% ipython --no-banner

In [1]: import numpy as np

In [2]: np.set_printoptions(precision=2, suppress=True, linewidth=140, sign=" ")

In [3]: m1 = np.load("out2.npy")

In [4]: m1
Out[4]: 
array([[-0.27, -2.12,  8.57],
       [-3.77, -1.05,  5.2 ],
       [-0.2 , -1.53,  5.72],
       [ 0.68, -2.89, -0.45],
       [-5.81, -3.47, -1.  ],
       [-4.51, -2.13, -3.79],
       [-0.48, -1.15,  4.13],
       [-3.22, -0.89, -0.45],
       [ 0.86, -0.42, -0.4 ],
       [-2.85, -2.61, -1.37],
       [ 2.88, -4.69, -0.37],
       [-0.69, -1.29, -2.09],
       [ 0.82,  0.31,  4.27],
       [-1.37,  0.38,  0.23],
       [-3.1 , -2.85,  2.66],
       [ 3.6 ,  1.44, -2.46],
       [ 1.35,  0.66, -0.3 ],
       [ 0.65, -2.36,  3.  ]])

In [5]: B = np.c_[m1[:, :2] @ np.array([[-1, 0], [-1, 0]]), np.array([-2, -2, 0, -2, 2, 1, -1, 1, -1, -3, -3, -3, 0, -2, 0, 2, 1, -2])]

In [6]: B
Out[6]: 
array([[ 2.39,  0.  , -2.  ],
       [ 4.82,  0.  , -2.  ],
       [ 1.73,  0.  ,  0.  ],
       [ 2.21,  0.  , -2.  ],
       [ 9.28,  0.  ,  2.  ],
       [ 6.64,  0.  ,  1.  ],
       [ 1.63,  0.  , -1.  ],
       [ 4.11,  0.  ,  1.  ],
       [-0.44,  0.  , -1.  ],
       [ 5.46,  0.  , -3.  ],
       [ 1.81,  0.  , -3.  ],
       [ 1.98,  0.  , -3.  ],
       [-1.13,  0.  ,  0.  ],
       [ 0.99,  0.  , -2.  ],
       [ 5.95,  0.  ,  0.  ],
       [-5.04,  0.  ,  2.  ],
       [-2.01,  0.  ,  1.  ],
       [ 1.71,  0.  , -2.  ]])

In [7]: np.linalg.matrix_rank(np.c_[m1, B])
Out[7]: np.int64(4)

In [8]: np.linalg.matrix_rank(B)
Out[8]: np.int64(2)

In [9]: F = np.array([[-2, 0, 1], [1, 2, 0], [-3, 0, 3]])

In [10]: F
Out[10]: 
array([[-2,  0,  1],
       [ 1,  2,  0],
       [-3,  0,  3]])

In [11]: rng = np.random.default_rng(25924)

In [12]: labels = rng.permutation(3)

In [13]: labels
Out[13]: array([ 2,  0,  1])

In [14]: B = F[labels][:, labels]

In [15]: round(np.linalg.det(B), 2), round(np.linalg.det(F[labels]), 2)
Out[15]: (np.float64(-6.0), np.float64(-6.0))

In [16]: np.allclose(B, F)
Out[16]: False

In [17]: W = np.array([[0, 1, 1], [0, 0, 2], [2, 2, 2]])

In [18]: b = np.array([3, 5, 0])

In [19]: H = np.maximum(F @ W + b, 0)

In [20]: np.linalg.matrix_rank(H)
Out[20]: np.int64(3)

In [21]: (H > 0).mean(axis=0)
Out[21]: array([ 1.  ,  1.  ,  0.67])

In [22]: C = np.array([[-3, 5], [0, -1], [-1, 0]])

In [23]: (H @ C).round(6).argmax(axis=1)
Out[23]: array([ 1,  1,  1])

In [24]: H @ C
Out[24]: 
array([[-15,  20],
       [-14,   9],
       [-30,  37]])

In [25]: W @ C
Out[25]: 
array([[-1, -1],
       [-2,  0],
       [-8,  8]])

In [26]: mat = np.load("sample4.npy")

In [27]: mat
Out[27]: 
array([[ 0,  0,  0,  2,  1,  2,  1],
       [ 2,  1,  0,  2,  1,  0,  0],
       [ 2,  1,  0,  2,  1,  1,  1],
       [ 1,  2,  2,  2,  2,  2,  2],
       [ 0,  2,  2,  0,  2,  2,  2],
       [ 0,  2,  0,  0,  1,  1,  0],
       [ 1,  0,  2,  2,  0,  0,  2]])

In [28]: def softmax(z):
    ...:     e = np.exp(z - z.max(axis=-1, keepdims=True))
    ...:     return e / e.sum(axis=-1, keepdims=True)
    ...: 

In [29]: softmax(mat[6])
Out[29]: array([ 0.1 ,  0.04,  0.26,  0.26,  0.04,  0.04,  0.26])

In [30]: np.round(softmax(10 * mat[6]), 2) + 0
Out[30]: array([ 0.  ,  0.  ,  0.33,  0.33,  0.  ,  0.  ,  0.33])

In [31]: softmax(mat[6] + 3)
Out[31]: array([ 0.1 ,  0.04,  0.26,  0.26,  0.04,  0.04,  0.26])

In [32]: att = mat @ mat.T / np.sqrt(7)

In [33]: softmax(att)[6] @ mat
Out[33]: array([ 1.  ,  1.04,  1.75,  1.87,  1.06,  1.06,  1.85])

In [34]: softmax(att).round(6).argmax(axis=1)
Out[34]: array([ 3,  1,  3,  3,  3,  3,  3])

In [35]: q, vecs = np.linalg.qr(mat[:, :4])[0], np.linalg.qr(mat[:, 4:])[0]

In [36]: s = np.linalg.svd(q.T @ vecs, compute_uv=False)

In [37]: round(float(np.linalg.norm(q @ q.T - vecs @ vecs.T, 2)), 2)
Out[37]: 1.0

In [38]: (s > 0.9).sum()
Out[38]: np.int64(2)

In [39]: s
Out[39]: array([ 1.  ,  0.94,  0.84])

In [40]: u = np.array([-1, 1, 0, -2, 1, -1, 1])

In [41]: B = mat + np.outer(u, np.eye(7)[4])

In [42]: np.linalg.matrix_rank(np.linalg.inv(B) - np.linalg.inv(mat), tol=1e-8)
Out[42]: np.int64(1)

In [43]: B = mat + rng.integers(-2, 3, (7, 6)) @ rng.integers(-2, 3, (6, 7))

In [44]: B
Out[44]: 
array([[  0,   2,   3,   1,   1,   1,   4],
       [ -5,   1,   6,   4,  -6,   3,   2],
       [  3,   1,   3,   5,   2,   1,  -1],
       [  3,   2,  -8,   0,   4,  -9,   5],
       [ -3,   0,   0,   2,  -1,   0,   1],
       [  1,   4,  -6,  -5,  -7,  -3,   1],
       [ -4, -14,  -2,   4,   1,  -4,  -8]])

In [45]: np.linalg.matrix_rank(B - mat, tol=1e-8)
Out[45]: np.int64(6)

In [46]: np.round(np.linalg.svd(B - mat, compute_uv=False), 2) + 0
Out[46]: array([ 20.5 ,  18.46,  12.55,   6.47,   3.46,   2.95,   0.  ])

In [47]: K = np.loadtxt("mat.csv", delimiter=",")

In [48]: K
Out[48]: 
array([[ 25.,  25.,   5.,  20.,  20.,   4.],
       [  0.,  25.,   5.,   0.,  20.,   4.],
       [  5.,  10.,  20.,   4.,   8.,  16.],
       [  5.,   5.,   1.,  25.,  25.,   5.],
       [  0.,   5.,   1.,   0.,  25.,   5.],
       [  1.,   2.,   4.,   5.,  10.,  20.]])

In [49]: B = np.array([[-3, -3], [-6, 8], [0, 1], [-1, 3], [5, 2], [-3, 2]])

In [50]: np.einsum("ij,ij->i", K, K)
Out[50]: array([ 2091.,  1066.,   861.,  1326.,   676.,   546.])

In [51]: np.vstack([K, B.T]).shape
Out[51]: (8, 6)

In [52]: np.linalg.matrix_rank(np.vstack([K, B.T]))
Out[52]: np.int64(6)

In [53]: feats = np.load("arr.npy")

In [54]: feats
Out[54]: 
array([[  3.48,   1.23, -19.61,   1.33],
       [  7.02,   5.68,  -3.9 , -17.41],
       [  9.72,  12.25,  10.12,  -7.27],
       [ -9.39,  -4.23,  17.14,   0.31],
       [  8.17,   6.72,  13.15, -10.73],
       [  6.31, -16.87,  -8.62,   1.08],
       [ 14.65,  -5.71,  -2.96, -12.  ],
       [ 10.39,   3.21,  16.58,   2.58],
       [  4.86, -16.86,   4.72,   8.36],
       [  2.53, -14.08,   5.59, -12.81],
       [ -3.61, -18.3 ,   5.49,   4.69],
       [-10.49,  -4.41,  15.5 ,   5.5 ],
       [-10.45,   4.93,   2.22, -16.18],
       [  4.08,  -6.46, -11.84,  14.19],
       [ 17.64,  -0.75,  -0.52,   9.39],
       [  2.28,  -8.01, -14.71, -10.69],
       [ 13.75,  -9.22,   5.13,   9.98],
       [ 10.18,   5.96,  -0.17, -16.15],
       [ -2.29,  18.36,  -5.74,  -4.97]])

In [55]: Xs = feats - feats.mean(axis=0)

In [56]: vecs = np.linalg.svd(Xs)[2][:2]

In [57]: B = Xs - Xs @ vecs.T @ vecs

In [58]: np.linalg.norm(B, axis=1).round(6).argmax()
Out[58]: np.int64(14)

In [59]: round(float(np.linalg.norm(B) / np.linalg.norm(Xs)), 2)
Out[59]: 0.57

In [60]: np.diag(vecs.T @ vecs)
Out[60]: array([ 0.08,  0.52,  0.91,  0.49])

In [61]: u = np.array([2, 5])

In [62]: np.correlate(feats[13], feats[7], "full")
Out[62]: array([  10.53,   50.98, -124.56, -138.04,  130.14,  -77.47,  147.43])

In [63]: np.polyval(u, feats[13])
Out[63]: array([ 13.16,  -7.92, -18.68,  33.38])

In [64]: np.cross(feats[13, :3], feats[7, :3])
Out[64]: array([ -69.1 , -190.66,   80.22])

In [65]: np.convolve(feats[13], u)
Out[65]: array([  8.16,   7.48, -55.98, -30.82,  70.95])
